$ python -q
>>> import numpy as np
>>> np.set_printoptions(precision=2, suppress=True, linewidth=160)
>>> rng = np.random.default_rng(102)
>>> W0 = np.array([[-3, 3, 2, 4, 3, -1, -1, 2, 0, 1, 4, 0],
...     [5, 4, -5, 2, 1, 5, -2, -1, -3, 4, 1, 3],
...     [2, 3, 2, 3, 3, -1, -5, -5, -5, 4, 0, -2],
...     [-4, -5, 3, 1, -4, -5, -2, 2, -5, -5, -4, -5],
...     [-2, 0, 3, 5, 5, 0, -5, -5, -4, 2, -2, 3],
...     [-5, -1, -1, -3, -1, -2, -4, -2, -3, -5, 2, -2],
...     [5, 3, -3, -1, -3, -1, 2, -3, 4, -5, 2, 5],
...     [0, 1, 5, -4, 3, -2, -1, 4, -3, 5, 3, 1],
...     [-4, -5, -2, 0, 4, -5, -2, -1, 0, 4, -2, 3]]) * (rng.random((9, 12)) < 0.3)
>>> print(W0)
[[-3  0  0  4  0  0  0  0  0  1  4  0]
 [ 0  0  0  0  0  5  0  0  0  4  0  3]
 [ 0  0  2  3  0  0  0  0  0  4  0 -2]
 [ 0 -5  3  0  0 -5 -2  2 -5  0  0  0]
 [ 0  0  0  5  0  0  0  0  0  0  0  0]
 [ 0 -1 -1  0 -1 -2  0 -2  0  0  2 -2]
 [ 0  0  0  0  0  0  2  0  0  0  0  5]
 [ 0  0  5  0  3  0  0  0 -3  5  3  0]
 [ 0  0  0  0  0 -5  0  0  0  4 -2  0]]
>>> M2 = np.array([[-1, 0, -1],
...     [-1, -1, 2],
...     [-2, 2, -3],
...     [-1, 2, -3],
...     [-3, 3, 1],
...     [2, 3, 3],
...     [3, -3, 2],
...     [2, 0, -1],
...     [-3, -1, 1],
...     [1, 2, -1],
...     [-1, -1, 3],
...     [-2, 2, -3]])
>>> print(np.einsum("ik,kj->ji", W0, M2))
[[ -4   8   1   2  -5   0  -4  -8  -4]
 [  6  29  14   7  10 -16   4  29  -5]
 [  2   2 -13 -45 -15   8 -11 -11 -25]]
>>> print(np.einsum("ij->j", W0))
[-3 -6  9 12  2 -7  0  0 -8 18  7  4]
>>> M2 @ W0
Traceback (most recent call last):
  File "<python-input-8>", line 1, in <module>
    M2 @ W0
    ~~~^~~~
ValueError: matmul: Input operand 1 has a mismatch in its core dimension 0, with gufunc signature (n?,k),(k,m?)->(n?,m?) (size 9 is different from 3)
>>> print(np.linalg.matrix_rank(np.vstack([W0, M2.T])))
12
>>> print(np.einsum("ij,ij->i", W0, W0))
[42 50 33 92 25 19 29 77 45]
>>> r0 = np.array([2, 0, 5])
>>> print(np.correlate(W0[4], W0[6], "full"))
[ 0  0  0 25  0  0  0  0 10  0  0  0  0  0  0  0  0  0  0  0  0  0  0]
>>> print(np.cross(W0[4, :3], W0[6, :3]))
[0 0 0]
>>> print(np.convolve(W0[4], r0))
[ 0  0  0 10  0 25  0  0  0  0  0  0  0  0]
>>> print(np.array([np.convolve(row, r0, "same") for row in W0]))
[[  0 -15   8   0  20   0   0   0   2   8   5  20]
 [  0   0   0   0  10   0  25   0   8   0  26   0]
 [  0   4   6  10  15   0   0   0   8   0  16   0]
 [-10   6 -25  15 -10  -4 -21 -20  10 -25   0   0]
 [  0   0  10   0  25   0   0   0   0   0   0   0]
 [ -2  -2  -5  -7  -4  -5 -14   0 -10   4  -4  10]
 [  0   0   0   0   0   4   0  10   0   0  10   0]
 [  0  10   0  31   0  15   0  -6  10  -9  25  15]
 [  0   0   0   0 -10   0 -25   0   8  -4  20 -10]]
>>> C2 = W0.T @ W0
>>> print(np.trace(C2), (W0 ** 2).sum())
412 412
>>> print(np.linalg.matrix_rank(C2))
9
>>> def softmax(z):
...     e = np.exp(z - z.max(axis=-1, keepdims=True))
...     return e / e.sum(axis=-1, keepdims=True)
... 
>>> print(np.round(softmax(W0[0]), 2) + 0)
[0.   0.01 0.01 0.46 0.01 0.01 0.01 0.01 0.01 0.02 0.46 0.01]
>>> att = W0 @ W0.T / np.sqrt(12)
>>> print(np.round(softmax(att)[0] @ W0, 2) + 0)
[-2.99  0.    0.    4.    0.    0.    0.    0.    0.    1.    3.99  0.  ]
>>> print(np.round(softmax(att + np.triu(np.full(att.shape, -np.inf), 1)), 2) + 0)
[[1.   0.   0.   0.   0.   0.   0.   0.   0.  ]
 [0.   1.   0.   0.   0.   0.   0.   0.   0.  ]
 [0.01 0.   0.99 0.   0.   0.   0.   0.   0.  ]
 [0.   0.   0.   1.   0.   0.   0.   0.   0.  ]
 [0.18 0.   0.04 0.   0.77 0.   0.   0.   0.  ]
 [0.04 0.   0.01 0.04 0.   0.91 0.   0.   0.  ]
 [0.   0.02 0.   0.   0.   0.   0.98 0.   0.  ]
 [0.   0.   0.   0.   0.   0.   0.   1.   0.  ]
 [0.   0.   0.   0.   0.   0.   0.   0.   1.  ]]
>>> M2 = W0 / np.linalg.norm(W0, axis=1, keepdims=True)
>>> C2 = M2 @ M2.T
>>> print(np.argwhere(np.triu(np.abs(C2) > 0.95, 1)))
[]
>>> print(np.round(np.degrees(np.arccos(np.clip(C2[6, 1], -1, 1))), 2))
66.8
>>> print(np.linalg.norm(M2, axis=1))
[1. 1. 1. 1. 1. 1. 1. 1. 1.]
>>> arr = np.loadtxt("m.csv", delimiter=",")
>>> print(arr)
[[ 2.  3.  2.  2.  1.  3.  1.  1.  1.  1.  2.  1.]
 [ 0.  0.  0.  3.  2.  2.  0.  0.  1.  0.  3.  2.]
 [ 3.  0.  3.  3.  0.  0.  0.  1.  2.  3.  0.  0.]
 [ 2.  0.  0.  0.  3.  2.  2.  3.  2.  0.  1.  2.]
 [ 1.  3.  0.  1.  1.  1.  1.  2.  0.  3.  2.  0.]
 [ 3.  0.  2.  2.  3.  3.  2.  2.  1.  0.  0.  1.]
 [ 2.  3.  3.  1.  2.  2.  2.  2.  0.  0.  2.  2.]
 [ 0.  2.  1.  1.  1.  2.  2.  1.  2.  2.  2.  2.]
 [ 1.  2.  1.  3.  1.  3.  3.  1.  2.  2.  2.  0.]
 [ 1.  0.  2.  0.  2.  0.  3.  2.  2.  2.  1.  3.]
 [ 1.  0.  2.  1.  1.  3.  2.  3.  2.  2.  0.  3.]
 [ 2.  3.  2. -4. -3. -1.  1.  1. -1.  1. -4. -3.]]
>>> U, s, vt = np.linalg.svd(arr)
>>> print(np.argmax(s[:-1] / (s[1:] + 1e-6)) + 1)
11
>>> print(s.round(2) + 0)
[17.59  9.37  6.1   5.26  4.6   3.31  2.97  2.3   1.51  0.73  0.25  0.  ]
>>> M2 = U[:, :11] @ np.diag(s[:11]) @ vt[:11]
>>> print(np.linalg.matrix_rank(M2))
11
>>> print(np.linalg.matrix_rank(arr, rtol=0.05))
9
>>> print(np.linalg.cond(arr) > 100)
True
>>> print(round(float(np.linalg.norm(arr, 2) / np.linalg.norm(arr)), 2))
0.78
>>> print(round(float(np.trace(np.linalg.pinv(arr) @ arr)), 2))
11.0
>>> print(np.round(arr @ np.linalg.pinv(arr) @ arr, 2) + 0)
[[ 2.  3.  2.  2.  1.  3.  1.  1.  1.  1.  2.  1.]
 [ 0.  0.  0.  3.  2.  2.  0.  0.  1.  0.  3.  2.]
 [ 3.  0.  3.  3.  0.  0.  0.  1.  2.  3.  0.  0.]
 [ 2.  0.  0.  0.  3.  2.  2.  3.  2.  0.  1.  2.]
 [ 1.  3.  0.  1.  1.  1.  1.  2.  0.  3.  2.  0.]
 [ 3.  0.  2.  2.  3.  3.  2.  2.  1.  0.  0.  1.]
 [ 2.  3.  3.  1.  2.  2.  2.  2.  0.  0.  2.  2.]
 [ 0.  2.  1.  1.  1.  2.  2.  1.  2.  2.  2.  2.]
 [ 1.  2.  1.  3.  1.  3.  3.  1.  2.  2.  2.  0.]
 [ 1.  0.  2.  0.  2.  0.  3.  2.  2.  2.  1.  3.]
 [ 1.  0.  2.  1.  1.  3.  2.  3.  2.  2.  0.  3.]
 [ 2.  3.  2. -4. -3. -1.  1.  1. -1.  1. -4. -3.]]
>>> print(np.abs(np.diag(np.linalg.qr(arr)[1])) > 1e-9)
[ True  True  True  True  True  True  True  True  True  True  True False]
>>> vec = np.array([2, 2, 0, 0, 1, 1, 1, 2, 0, 2, 0, 2])
>>> h = np.maximum(W0 @ vec, 0)
>>> print(W0.T @ h)
[  0   0  73  12  39  80  24   0 -39 169  33 109]
>>> print(np.maximum(W0 @ (3 * vec), 0))
[ 0 57 12  0  0  0 36 39  9]
>>> print(np.tanh(W0 @ vec))
[-1.  1.  1. -1.  0. -1.  1.  1.  1.]
>>> blk = np.stack([arr, -2 * arr, arr[::-1]])
>>> print(blk.sum(axis=0))
[[ 0.  0.  0. -6. -4. -4.  0.  0. -2.  0. -6. -4.]
 [ 1.  0.  2. -2. -1.  1.  2.  3.  1.  2. -3.  1.]
 [-2.  0. -1. -3.  2.  0.  3.  1.  0. -1.  1.  3.]
 [-1.  2.  1.  3. -2.  1.  1. -2.  0.  2.  1. -2.]
 [-1. -1.  1.  0.  0.  1.  1. -1.  2. -1.  0.  2.]
 [-1.  3.  1. -1. -1. -1.  0.  0. -1.  0.  2.  1.]
 [ 1. -3. -1.  1.  1.  1.  0.  0.  1.  0. -2. -1.]
 [ 1.  1. -1.  0.  0. -1. -1.  1. -2.  1.  0. -2.]
 [ 1. -2. -1. -3.  2. -1. -1.  2.  0. -2. -1.  2.]
 [ 2.  0.  1.  3. -2.  0. -3. -1.  0.  1. -1. -3.]
 [-1.  0. -2.  2.  1. -1. -2. -3. -1. -2.  3. -1.]
 [ 0.  0.  0.  6.  4.  4.  0.  0.  2.  0.  6.  4.]]
>>> print(np.linalg.norm(blk, axis=(1, 2)))
[22.61 45.21 22.61]
>>> print(np.einsum("bij,cij->bc", blk, blk))
[[  511. -1022.   240.]
 [-1022.  2044.  -480.]
 [  240.  -480.   511.]]
>>> labels = rng.integers(0, 2, 9)
>>> A = (labels[:, None] == labels) * 2 + np.eye(9)
>>> print(A)
[[3. 0. 0. 2. 2. 2. 2. 2. 2.]
 [0. 3. 2. 0. 0. 0. 0. 0. 0.]
 [0. 2. 3. 0. 0. 0. 0. 0. 0.]
 [2. 0. 0. 3. 2. 2. 2. 2. 2.]
 [2. 0. 0. 2. 3. 2. 2. 2. 2.]
 [2. 0. 0. 2. 2. 3. 2. 2. 2.]
 [2. 0. 0. 2. 2. 2. 3. 2. 2.]
 [2. 0. 0. 2. 2. 2. 2. 3. 2.]
 [2. 0. 0. 2. 2. 2. 2. 2. 3.]]
>>> # 2 blocks once reordered
>>> print(round(float(np.linalg.norm(A) ** 2 / np.linalg.norm(A, 2) ** 2), 2))
1.14
>>> print(A[7] @ A[2])
0.0
>>> print(np.linalg.norm(A, axis=1).argmax())
0
>>> print(round(float(np.linalg.norm(A, 2)), 2))
15.0
>>> blk = np.stack([A, 4 * A, A[::-1]])
>>> print(np.einsum("bij,cij->bc", blk, blk))
[[ 257. 1028.  161.]
 [1028. 4112.  644.]
 [ 161.  644.  257.]]
>>> print(np.linalg.norm(blk, axis=(1, 2)))
[16.03 64.12 16.03]
>>> print(np.linalg.matrix_rank(blk.reshape(3, -1)))
2
>>> m1 = np.loadtxt("mat.csv", delimiter=",")
>>> print(m1)
[[23. 16.  5. 21. 14. 14. 12.  8.]
 [16. 14.  3. 15.  8. 11.  5.  6.]
 [ 5.  3.  5.  2.  6.  9.  2.  4.]
 [21. 15.  2. 22. 10.  9. 12.  9.]
 [14.  8.  6. 10. 12. 12.  8.  4.]
 [14. 11.  9.  9. 12. 19.  4.  9.]
 [12.  5.  2. 12.  8.  4. 11.  5.]
 [ 8.  6.  4.  9.  4.  9.  5. 13.]]
>>> # symmetric
>>> print(np.argsort(-np.linalg.norm(m1, axis=0).round(6), kind="stable")[:3])
[0 3 5]
>>> print(m1.reshape(-1, 2))
[[23. 16.]
 [ 5. 21.]
 [14. 14.]
 [12.  8.]
 [16. 14.]
 [ 3. 15.]
 [ 8. 11.]
 [ 5.  6.]
 [ 5.  3.]
 [ 5.  2.]
 [ 6.  9.]
 [ 2.  4.]
 [21. 15.]
 [ 2. 22.]
 [10.  9.]
 [12.  9.]
 [14.  8.]
 [ 6. 10.]
 [12. 12.]
 [ 8.  4.]
 [14. 11.]
 [ 9.  9.]
 [12. 19.]
 [ 4.  9.]
 [12.  5.]
 [ 2. 12.]
 [ 8.  4.]
 [11.  5.]
 [ 8.  6.]
 [ 4.  9.]
 [ 4.  9.]
 [ 5. 13.]]
>>> print(m1.reshape(2, -1))
[[23. 16.  5. 21. 14. 14. 12.  8. 16. 14.  3. 15.  8. 11.  5.  6.  5.  3.  5.  2.  6.  9.  2.  4. 21. 15.  2. 22. 10.  9. 12.  9.]
 [14.  8.  6. 10. 12. 12.  8.  4. 14. 11.  9.  9. 12. 19.  4.  9. 12.  5.  2. 12.  8.  4. 11.  5.  8.  6.  4.  9.  4.  9.  5. 13.]]
>>> blk = m1.reshape(8, 2, -1)
>>> print(blk.transpose(1, 0, 2))
[[[23. 16.  5. 21.]
  [16. 14.  3. 15.]
  [ 5.  3.  5.  2.]
  [21. 15.  2. 22.]
  [14.  8.  6. 10.]
  [14. 11.  9.  9.]
  [12.  5.  2. 12.]
  [ 8.  6.  4.  9.]]

 [[14. 14. 12.  8.]
  [ 8. 11.  5.  6.]
  [ 6.  9.  2.  4.]
  [10.  9. 12.  9.]
  [12. 12.  8.  4.]
  [12. 19.  4.  9.]
  [ 8.  4. 11.  5.]
  [ 4.  9.  5. 13.]]]
>>> print(np.einsum("ihd,ihd->ih", blk, blk))
[[1251.  600.]
 [ 686.  246.]
 [  63.  137.]
 [1154.  406.]
 [ 396.  368.]
 [ 479.  602.]
 [ 317.  226.]
 [ 197.  291.]]
>>> print(blk.sum(axis=1))
[[37. 30. 17. 29.]
 [24. 25.  8. 21.]
 [11. 12.  7.  6.]
 [31. 24. 14. 31.]
 [26. 20. 14. 14.]
 [26. 30. 13. 18.]
 [20.  9. 13. 17.]
 [12. 15.  9. 22.]]
>>> print(blk[:, 0])
[[23. 16.  5. 21.]
 [16. 14.  3. 15.]
 [ 5.  3.  5.  2.]
 [21. 15.  2. 22.]
 [14.  8.  6. 10.]
 [14. 11.  9.  9.]
 [12.  5.  2. 12.]
 [ 8.  6.  4.  9.]]
>>> U, s, vt = np.linalg.svd(m1)
>>> evecs = vt[:(s > 1e-8).sum()]
>>> vec = m1[0] + 3 * m1[4] + rng.integers(2) * np.eye(8)[2]
>>> print(vec)
[65. 40. 24. 51. 50. 50. 36. 20.]
>>> print(np.linalg.matrix_rank(np.vstack([m1, vec])))
5
>>> print(round(np.linalg.norm(vec - evecs.T @ evecs @ vec), 2))
0.88
>>> print(np.allclose(evecs.T @ evecs @ vec, vec))
False
>>> X = np.loadtxt("case12.csv", delimiter=",")
>>> print(X)
[[-1.  5.  0.  0.  0.  0.  0.  0.  0.  0.  0.]
 [ 5.  1.  5.  0.  0.  0.  0.  0.  0.  0.  0.]
 [ 0.  5.  1.  5.  0.  0.  0.  0.  0.  0.  0.]
 [ 0.  0.  5. -1.  5.  0.  0.  0.  0.  0.  0.]
 [ 0.  0.  0.  5.  2.  5.  0.  0.  0.  0.  0.]
 [ 0.  0.  0.  0.  5.  0.  5.  0.  0.  0.  0.]
 [ 0.  0.  0.  0.  0.  5.  0.  5.  0.  0.  0.]
 [ 0.  0.  0.  0.  0.  0.  5. -1.  5.  0.  0.]
 [ 0.  0.  0.  0.  0.  0.  0.  5.  1.  5.  0.]
 [ 0.  0.  0.  0.  0.  0.  0.  0.  5. -1.  5.]
 [ 0.  0.  0.  0.  0.  0.  0.  0.  0.  5.  1.]]
>>> # equal to its transpose
>>> vec = np.array([7, -3, -7, -8, -6, -3, 0, -7, -3])
>>> rhs = A @ vec
>>> coef, lr = np.zeros(9), 1 / np.linalg.norm(A, 2) ** 2
>>> for i in range(30):
...     coef -= lr * A.T @ (A @ coef - rhs)
...     if i % 5 == 0: print(i, round(np.linalg.norm(A @ coef - rhs), 2))
... 
0 33.96
5 21.5
10 15.65
15 13.17
20 12.14
25 11.62
>>> print(coef)
[-1.62 -4.6  -5.1  -3.5  -3.25 -2.88 -2.5  -3.38 -2.88]
>>> print(np.round(np.linalg.cond(A), 2))
15.0
